% ipython --no-banner

In [1]: import numpy as np

In [2]: from numpy import linalg as LA

In [3]: np.set_printoptions(precision=2, suppress=True, linewidth=140)

In [4]: r0 = np.array([-9, 9, -5, -1, 3, 2, 8])

In [5]: r1 = np.array([0, -3, 2, -2, 2, 3, 2, -3, 0, -3, 1, 1, 2, 3])

In [6]: E = np.outer(r0, r1)

In [7]: E
Out[7]: 
array([[  0,  27, -18,  18, -18, -27, -18,  27,   0,  27,  -9,  -9, -18, -27],
       [  0, -27,  18, -18,  18,  27,  18, -27,   0, -27,   9,   9,  18,  27],
       [  0,  15, -10,  10, -10, -15, -10,  15,   0,  15,  -5,  -5, -10, -15],
       [  0,   3,  -2,   2,  -2,  -3,  -2,   3,   0,   3,  -1,  -1,  -2,  -3],
       [  0,  -9,   6,  -6,   6,   9,   6,  -9,   0,  -9,   3,   3,   6,   9],
       [  0,  -6,   4,  -4,   4,   6,   4,  -6,   0,  -6,   2,   2,   4,   6],
       [  0, -24,  16, -16,  16,  24,  16, -24,   0, -24,   8,   8,  16,  24]])

In [8]: # column 4 repeats column 2

In [9]: th = np.radians(36)

In [10]: Rm = np.eye(14)

In [11]: Rm[8, 8] = Rm[9, 9] = np.cos(th)

In [12]: Rm[8, 9], Rm[9, 8] = -np.sin(th), np.sin(th)

In [13]: B = E @ Rm.T

In [14]: round(LA.det(Rm), 2), round(np.trace(Rm), 2)
Out[14]: (np.float64(1.0), np.float64(13.62))

In [15]: B
Out[15]: 
array([[  0.  ,  27.  , -18.  ,  18.  , -18.  , -27.  , -18.  ,  27.  , -15.87,  21.84,  -9.  ,  -9.  , -18.  , -27.  ],
       [  0.  , -27.  ,  18.  , -18.  ,  18.  ,  27.  ,  18.  , -27.  ,  15.87, -21.84,   9.  ,   9.  ,  18.  ,  27.  ],
       [  0.  ,  15.  , -10.  ,  10.  , -10.  , -15.  , -10.  ,  15.  ,  -8.82,  12.14,  -5.  ,  -5.  , -10.  , -15.  ],
       [  0.  ,   3.  ,  -2.  ,   2.  ,  -2.  ,  -3.  ,  -2.  ,   3.  ,  -1.76,   2.43,  -1.  ,  -1.  ,  -2.  ,  -3.  ],
       [  0.  ,  -9.  ,   6.  ,  -6.  ,   6.  ,   9.  ,   6.  ,  -9.  ,   5.29,  -7.28,   3.  ,   3.  ,   6.  ,   9.  ],
       [  0.  ,  -6.  ,   4.  ,  -4.  ,   4.  ,   6.  ,   4.  ,  -6.  ,   3.53,  -4.85,   2.  ,   2.  ,   4.  ,   6.  ],
       [  0.  , -24.  ,  16.  , -16.  ,  16.  ,  24.  ,  16.  , -24.  ,  14.11, -19.42,   8.  ,   8.  ,  16.  ,  24.  ]])

In [16]: np.round(LA.svd(E, compute_uv=False), 2) + 0, np.round(LA.svd(B, compute_uv=False), 2) + 0
Out[16]: 
(array([133.25,   0.  ,   0.  ,   0.  ,   0.  ,   0.  ,   0.  ]),
 array([133.25,   0.  ,   0.  ,   0.  ,   0.  ,   0.  ,   0.  ]))

In [17]: E @ LA.pinv(E) @ E
Out[17]: 
array([[  0.,  27., -18.,  18., -18., -27., -18.,  27.,   0.,  27.,  -9.,  -9., -18., -27.],
       [  0., -27.,  18., -18.,  18.,  27.,  18., -27.,   0., -27.,   9.,   9.,  18.,  27.],
       [  0.,  15., -10.,  10., -10., -15., -10.,  15.,   0.,  15.,  -5.,  -5., -10., -15.],
       [  0.,   3.,  -2.,   2.,  -2.,  -3.,  -2.,   3.,   0.,   3.,  -1.,  -1.,  -2.,  -3.],
       [  0.,  -9.,   6.,  -6.,   6.,   9.,   6.,  -9.,   0.,  -9.,   3.,   3.,   6.,   9.],
       [  0.,  -6.,   4.,  -4.,   4.,   6.,   4.,  -6.,   0.,  -6.,   2.,   2.,   4.,   6.],
       [  0., -24.,  16., -16.,  16.,  24.,  16., -24.,   0., -24.,   8.,   8.,  16.,  24.]])

In [18]: LA.lstsq(E[:-1].T, E[-1])[2]
Out[18]: np.int32(1)

In [19]: np.unique(E.round(6), axis=0).shape
Out[19]: (7, 14)

In [20]: rank = LA.matrix_rank(E)

In [21]: rank
Out[21]: np.int64(1)

In [22]: ns = LA.svd(E)[2][rank:].T

In [23]: [int(LA.matrix_rank(E[:, :j + 1])) for j in range(14)]
Out[23]: [0, 1, 1, 1, 1, 1, 1, 1, 1, 1, 1, 1, 1, 1]

In [24]: [int(LA.matrix_rank(E[:i])) for i in range(1, len(E) + 1)]
Out[24]: [1, 1, 1, 1, 1, 1, 1]

In [25]: [int(LA.matrix_rank(np.delete(E, i, axis=0))) for i in range(7)]
Out[25]: [1, 1, 1, 1, 1, 1, 1]

In [26]: Uu, sigma, Vh = LA.svd(E)

In [27]: vecs = Vh[:(sigma > 1e-8).sum()]

In [28]: rng = np.random.default_rng(4364)

In [29]: x0 = E[5] + -3 * E[4] + rng.integers(2) * np.eye(14)[4]

In [30]: x0
Out[30]: array([  0.,  21., -14.,  14., -14., -21., -14.,  21.,   0.,  21.,  -7.,  -7., -14., -21.])

In [31]: round(LA.norm(x0 - vecs.T @ vecs @ x0), 2)
Out[31]: np.float64(0.0)

In [32]: np.allclose(vecs.T @ vecs @ x0, x0)
Out[32]: True

In [33]: np.diag(vecs.T @ vecs)
Out[33]: array([0.  , 0.13, 0.06, 0.06, 0.06, 0.13, 0.06, 0.13, 0.  , 0.13, 0.01, 0.01, 0.06, 0.13])

In [34]: LA.matrix_rank(np.vstack([E, x0]))
Out[34]: np.int64(1)

In [35]: B = E / LA.norm(E, axis=1, keepdims=True)

In [36]: cov = B @ B.T

In [37]: np.degrees(np.arccos(np.clip(cov[6, 4], -1, 1)))
Out[37]: np.float64(0.0)

In [38]: cov[6]
Out[38]: array([-1.,  1., -1., -1.,  1.,  1.,  1.])

In [39]: cov
Out[39]: 
array([[ 1., -1.,  1.,  1., -1., -1., -1.],
       [-1.,  1., -1., -1.,  1.,  1.,  1.],
       [ 1., -1.,  1.,  1., -1., -1., -1.],
       [ 1., -1.,  1.,  1., -1., -1., -1.],
       [-1.,  1., -1., -1.,  1.,  1.,  1.],
       [-1.,  1., -1., -1.,  1.,  1.,  1.],
       [-1.,  1., -1., -1.,  1.,  1.,  1.]])

In [40]: LA.norm(B, axis=1)
Out[40]: array([1., 1., 1., 1., 1., 1., 1.])

In [41]: np.argwhere(np.triu(np.abs(cov) > 0.95, 1))
Out[41]: 
array([[0, 1],
       [0, 2],
       [0, 3],
       [0, 4],
       [0, 5],
       [0, 6],
       [1, 2],
       [1, 3],
       [1, 4],
       [1, 5],
       [1, 6],
       [2, 3],
       [2, 4],
       [2, 5],
       [2, 6],
       [3, 4],
       [3, 5],
       [3, 6],
       [4, 5],
       [4, 6],
       [5, 6]])
